$ python3 -q
>>> import numpy as np
>>> np.set_printoptions(suppress=True, linewidth=140)
>>> def rd(a):
...     return np.round(a, 2) + 0
... 
>>> E = np.loadtxt("m.csv", delimiter=",")
>>> print(rd(E))
[[ 0.04 -0.04  0.1  -0.07  0.04  0.1   0.1  -0.04]
 [-0.04  0.04 -0.1   0.07 -0.04 -0.1  -0.1   0.04]
 [ 0.1  -0.1   0.24 -0.17  0.1   0.24  0.24 -0.1 ]
 [-0.07  0.07 -0.17  0.12 -0.07 -0.17 -0.17  0.07]
 [ 0.04 -0.04  0.1  -0.07  0.04  0.1   0.1  -0.04]
 [ 0.1  -0.1   0.24 -0.17  0.1   0.24  0.24 -0.1 ]
 [ 0.1  -0.1   0.24 -0.17  0.1   0.24  0.24 -0.1 ]
 [-0.04  0.04 -0.1   0.07 -0.04 -0.1  -0.1   0.04]]
>>> Uu, s, vt = np.linalg.svd(E)
>>> print(np.argmax(s[:-1] / (s[1:] + 1e-6)) + 1)
1
>>> Y = Uu[:, :1] @ np.diag(s[:1]) @ vt[:1]
>>> print(np.linalg.matrix_rank(Y))
1
>>> print(rd(np.linalg.norm(E - Y) / np.linalg.norm(E)))
0.0
>>> print(rd(Y))
[[ 0.04 -0.04  0.1  -0.07  0.04  0.1   0.1  -0.04]
 [-0.04  0.04 -0.1   0.07 -0.04 -0.1  -0.1   0.04]
 [ 0.1  -0.1   0.24 -0.17  0.1   0.24  0.24 -0.1 ]
 [-0.07  0.07 -0.17  0.12 -0.07 -0.17 -0.17  0.07]
 [ 0.04 -0.04  0.1  -0.07  0.04  0.1   0.1  -0.04]
 [ 0.1  -0.1   0.24 -0.17  0.1   0.24  0.24 -0.1 ]
 [ 0.1  -0.1   0.24 -0.17  0.1   0.24  0.24 -0.1 ]
 [-0.04  0.04 -0.1   0.07 -0.04 -0.1  -0.1   0.04]]
>>> print(rd(np.linalg.norm(E - Y, 2)), rd(s[1]))
0.0 0.0
>>> print(rd(np.sort(np.abs(np.linalg.eigvals(E)))))
[0. 0. 0. 0. 0. 0. 0. 1.]
>>> print(rd(np.linalg.det(E)))
0.0
>>> print(np.allclose(E @ E.T, E.T @ E))
True
>>> print(rd((E + E.T) / 2))
[[ 0.04 -0.04  0.1  -0.07  0.04  0.1   0.1  -0.04]
 [-0.04  0.04 -0.1   0.07 -0.04 -0.1  -0.1   0.04]
 [ 0.1  -0.1   0.24 -0.17  0.1   0.24  0.24 -0.1 ]
 [-0.07  0.07 -0.17  0.12 -0.07 -0.17 -0.17  0.07]
 [ 0.04 -0.04  0.1  -0.07  0.04  0.1   0.1  -0.04]
 [ 0.1  -0.1   0.24 -0.17  0.1   0.24  0.24 -0.1 ]
 [ 0.1  -0.1   0.24 -0.17  0.1   0.24  0.24 -0.1 ]
 [-0.04  0.04 -0.1   0.07 -0.04 -0.1  -0.1   0.04]]
>>> print(np.allclose(E, E.T))
True
>>> print(rd(np.linalg.matrix_power(E, 4)))
[[ 0.04 -0.04  0.1  -0.07  0.04  0.1   0.1  -0.04]
 [-0.04  0.04 -0.1   0.07 -0.04 -0.1  -0.1   0.04]
 [ 0.1  -0.1   0.24 -0.17  0.1   0.24  0.24 -0.1 ]
 [-0.07  0.07 -0.17  0.12 -0.07 -0.17 -0.17  0.07]
 [ 0.04 -0.04  0.1  -0.07  0.04  0.1   0.1  -0.04]
 [ 0.1  -0.1   0.24 -0.17  0.1   0.24  0.24 -0.1 ]
 [ 0.1  -0.1   0.24 -0.17  0.1   0.24  0.24 -0.1 ]
 [-0.04  0.04 -0.1   0.07 -0.04 -0.1  -0.1   0.04]]
>>> print(np.trace(E))
1.0
>>> ang = np.radians(135)
>>> R = np.eye(8)
>>> R[4, 4] = R[6, 6] = np.cos(ang)
>>> R[4, 6], R[6, 4] = -np.sin(ang), np.sin(ang)
>>> print(rd(R))
[[ 1.    0.    0.    0.    0.    0.    0.    0.  ]
 [ 0.    1.    0.    0.    0.    0.    0.    0.  ]
 [ 0.    0.    1.    0.    0.    0.    0.    0.  ]
 [ 0.    0.    0.    1.    0.    0.    0.    0.  ]
 [ 0.    0.    0.    0.   -0.71  0.   -0.71  0.  ]
 [ 0.    0.    0.    0.    0.    1.    0.    0.  ]
 [ 0.    0.    0.    0.    0.71  0.   -0.71  0.  ]
 [ 0.    0.    0.    0.    0.    0.    0.    1.  ]]
>>> Y = E @ R.T
>>> print(rd(Y))
[[ 0.04 -0.04  0.1  -0.07 -0.1   0.1  -0.04 -0.04]
 [-0.04  0.04 -0.1   0.07  0.1  -0.1   0.04  0.04]
 [ 0.1  -0.1   0.24 -0.17 -0.24  0.24 -0.1  -0.1 ]
 [-0.07  0.07 -0.17  0.12  0.17 -0.17  0.07  0.07]
 [ 0.04 -0.04  0.1  -0.07 -0.1   0.1  -0.04 -0.04]
 [ 0.1  -0.1   0.24 -0.17 -0.24  0.24 -0.1  -0.1 ]
 [ 0.1  -0.1   0.24 -0.17 -0.24  0.24 -0.1  -0.1 ]
 [-0.04  0.04 -0.1   0.07  0.1  -0.1   0.04  0.04]]
>>> print(np.allclose(E @ E.T, Y @ Y.T))
True
>>> print(rd(np.linalg.svd(E, compute_uv=False)), rd(np.linalg.svd(Y, compute_uv=False)))
[1. 0. 0. 0. 0. 0. 0. 0.] [1. 0. 0. 0. 0. 0. 0. 0.]
>>> Y = E / np.sqrt((E ** 2).mean(axis=1, keepdims=True))
>>> print(rd(Y[1]))
[-0.59  0.59 -1.37  0.98 -0.59 -1.37 -1.37  0.59]
>>> print(rd(np.linalg.norm(Y, axis=1)))
[2.83 2.83 2.83 2.83 2.83 2.83 2.83 2.83]
>>> M = np.load("run18.npy")
>>> print(M)
[[ 0.  0. -1.  0. -1.  0.  0.]
 [ 0.  0.  0.  0.  0.  0.  0.]
 [-1.  0.  0.  0. -1.  0.  0.]
 [ 0.  0.  0.  0.  0. -1. -1.]
 [-1.  0. -1.  0.  0.  0.  0.]
 [ 0.  0.  0. -1.  0.  0. -1.]
 [ 0.  0.  0. -1.  0. -1.  0.]]
>>> print(M[6] @ M[2])
0.0
>>> print(rd(np.linalg.norm(M, "nuc")))
8.0
>>> print(rd(np.linalg.norm(M[6], 1)), rd(np.linalg.norm(M[6], np.inf)))
2.0 1.0
>>> print(np.linalg.norm(M, axis=1).argmax())
0
>>> print(rd(np.linalg.norm(M) ** 2 / np.linalg.norm(M, 2) ** 2))
3.0
>>> print(rd(np.linalg.norm(M, 1)), rd(np.linalg.norm(M, np.inf)))
2.0 2.0
